% ipython --no-banner

In [1]: import numpy as np

In [2]: np.set_printoptions(precision=3, suppress=True, linewidth=200, legacy="1.25")

In [3]: Y = np.array([[1, 1], [1, -1]])

In [4]: rng = np.random.default_rng(864176)

In [5]: arr = np.kron(Y, np.kron(Y, Y))[rng.permutation(8)][:4]

In [6]: arr
Out[6]: 
array([[ 1,  1, -1, -1, -1, -1,  1,  1],
       [ 1,  1,  1,  1,  1,  1,  1,  1],
       [ 1,  1,  1,  1, -1, -1, -1, -1],
       [ 1,  1, -1, -1,  1,  1, -1, -1]])

In [7]: # column 1 repeats column 0

In [8]: x = np.array([-5, -2, -4, 5, 1, -3, -3, 5])

In [9]: h = np.maximum(arr @ x, 0)

In [10]: np.flatnonzero(h > 1e-9)
Out[10]: array([], dtype=int64)

In [11]: print(np.maximum(arr @ (3 * x), 0))
[0 0 0 0]

In [12]: np.tanh(arr @ x)
Out[12]: array([-0.999, -1.   , -1.   , -1.   ])

In [13]: arr.T @ h
Out[13]: array([0, 0, 0, 0, 0, 0, 0, 0])

In [14]: np.maximum(arr @ x, 0) - np.maximum(-arr @ x, 0)
Out[14]: array([ -4,  -6,  -6, -12])

In [15]: Y = arr + rng.integers(-2, 3, (4, 3)) @ rng.integers(-2, 3, (3, 8))

In [16]: Y
Out[16]: 
array([[-3,  7, -1,  1,  5,  4,  4, -3],
       [-3,  5, -3,  1,  1,  5,  6,  4],
       [ 5,  1,  1,  5, -1, -3, -4,  0],
       [-3,  9, -7,  3,  3,  7,  5,  3]])

In [17]: np.round(np.linalg.svd(Y - arr, compute_uv=False), 3) + 0
Out[17]: array([19.794,  8.515,  6.759,  0.   ])

In [18]: np.linalg.matrix_rank(Y - arr, tol=1e-8)
Out[18]: 3

In [19]: E = np.array([[0, 0, 0, 0, 0, 0, 0, 0],
    ...:     [0, 0, 1, 1, 1, 0, 0, 1],
    ...:     [0, 1, 0, 1, 1, 1, 0, 1],
    ...:     [0, 1, 1, 0, 1, 0, 0, 0],
    ...:     [0, 1, 1, 1, 0, 1, 0, 1],
    ...:     [0, 0, 1, 0, 1, 0, 0, 1],
    ...:     [0, 0, 0, 0, 0, 0, 0, 0],
    ...:     [0, 1, 1, 0, 1, 1, 0, 0]])

In [20]: E
Out[20]: 
array([[0, 0, 0, 0, 0, 0, 0, 0],
       [0, 0, 1, 1, 1, 0, 0, 1],
       [0, 1, 0, 1, 1, 1, 0, 1],
       [0, 1, 1, 0, 1, 0, 0, 0],
       [0, 1, 1, 1, 0, 1, 0, 1],
       [0, 0, 1, 0, 1, 0, 0, 1],
       [0, 0, 0, 0, 0, 0, 0, 0],
       [0, 1, 1, 0, 1, 1, 0, 0]])

In [21]: # null space of dimension 2

In [22]: Y = E + rng.integers(-2, 3, (8, 6)) @ rng.integers(-2, 3, (6, 8))

In [23]: Y
Out[23]: 
array([[ -1,   5,   3,   3,  -2,   0,  -3,   0],
       [  6,  -8,   5,  -2,   0,  -1,   5,  -4],
       [ -7,   7,  -6,  -6,  -2,   2,   2,   4],
       [ -4,   7,  -5,   1,   2,  -1,  -3,   7],
       [  9,  -4,   7,   6,   3,  -1,  -1,  -2],
       [ -3,  -3,  -2,  -1,   1,   1,   1,   2],
       [ -8,   4,  -3,  -2,  -4,   2,  -1,   2],
       [  8, -13,   2,   0,   1,  -3,   5,   0]])

In [24]: np.abs(Y - E).sum(axis=1)
Out[24]: array([17, 33, 35, 29, 34, 13, 26, 32])

In [25]: Y - E
Out[25]: 
array([[ -1,   5,   3,   3,  -2,   0,  -3,   0],
       [  6,  -8,   4,  -3,  -1,  -1,   5,  -5],
       [ -7,   6,  -6,  -7,  -3,   1,   2,   3],
       [ -4,   6,  -6,   1,   1,  -1,  -3,   7],
       [  9,  -5,   6,   5,   3,  -2,  -1,  -3],
       [ -3,  -3,  -3,  -1,   0,   1,   1,   1],
       [ -8,   4,  -3,  -2,  -4,   2,  -1,   2],
       [  8, -14,   1,   0,   0,  -4,   5,   0]])

In [26]: np.unique(E.round(6), axis=0).shape
Out[26]: (7, 8)

In [27]: np.linalg.lstsq(E[:-1].T, E[-1])[2]
Out[27]: 5

In [28]: np.abs(np.diag(np.linalg.qr(E)[1])) > 1e-9
Out[28]: array([False,  True,  True,  True,  True,  True, False,  True])

In [29]: Y = np.array([[2, 3],
    ...:     [-3, -2],
    ...:     [-2, 3],
    ...:     [2, -3],
    ...:     [-5, -3],
    ...:     [-2, -5],
    ...:     [3, -4],
    ...:     [0, 1]])

In [30]: np.linalg.matrix_rank(E @ Y)
Out[30]: 2

In [31]: np.einsum("ik,kj->ji", E, Y)
Out[31]: 
array([[  0,  -5,  -8, -10,  -5,  -7,   0, -12],
       [  0,  -2, -12,  -2,  -6,   1,   0,  -7]])

In [32]: print(np.vstack([E, Y.T]).shape)
(10, 8)

In [33]: print(E @ Y)
[[  0   0]
 [ -5  -2]
 [ -8 -12]
 [-10  -2]
 [ -5  -6]
 [ -7   1]
 [  0   0]
 [-12  -7]]

In [34]: print(np.einsum("ij,ij->i", E, E))
[0 4 5 3 5 3 0 4]

In [35]: x = np.array([-3, -1, -3, -1, 3, 1, 1, 0])

In [36]: print(np.linalg.norm(E @ x) <= np.linalg.norm(E, 2) * np.linalg.norm(x) + 1e-9)
True

In [37]: E @ np.eye(8)[6]
Out[37]: array([0., 0., 0., 0., 0., 0., 0., 0.])

In [38]: np.einsum("ij,j->i", E, x)
Out[38]: array([ 0, -1,  2, -1, -4,  0,  0,  0])

In [39]: E @ (2 * x)
Out[39]: array([ 0, -2,  4, -2, -8,  0,  0,  0])

In [40]: labels = rng.permutation(8)

In [41]: print(labels)
[7 1 6 2 3 4 5 0]

In [42]: Y = E[labels][:, labels]

In [43]: print(np.allclose(Y, E))
False

In [44]: data = np.loadtxt("test16.csv", delimiter=",")

In [45]: print(data)
[[ 0.048 -0.143 -0.048  0.143  0.048]
 [-0.143  0.429  0.143 -0.429 -0.143]
 [-0.048  0.143  0.048 -0.143 -0.048]
 [ 0.143 -0.429 -0.143  0.429  0.143]
 [ 0.048 -0.143 -0.048  0.143  0.048]]

In [46]: np.allclose(data, data.T)
Out[46]: True

In [47]: np.round(np.sort(np.abs(np.linalg.eigvals(data))), 3) + 0
Out[47]: array([0., 0., 0., 0., 1.])

In [48]: data @ data
Out[48]: 
array([[ 0.048, -0.143, -0.048,  0.143,  0.048],
       [-0.143,  0.429,  0.143, -0.429, -0.143],
       [-0.048,  0.143,  0.048, -0.143, -0.048],
       [ 0.143, -0.429, -0.143,  0.429,  0.143],
       [ 0.048, -0.143, -0.048,  0.143,  0.048]])
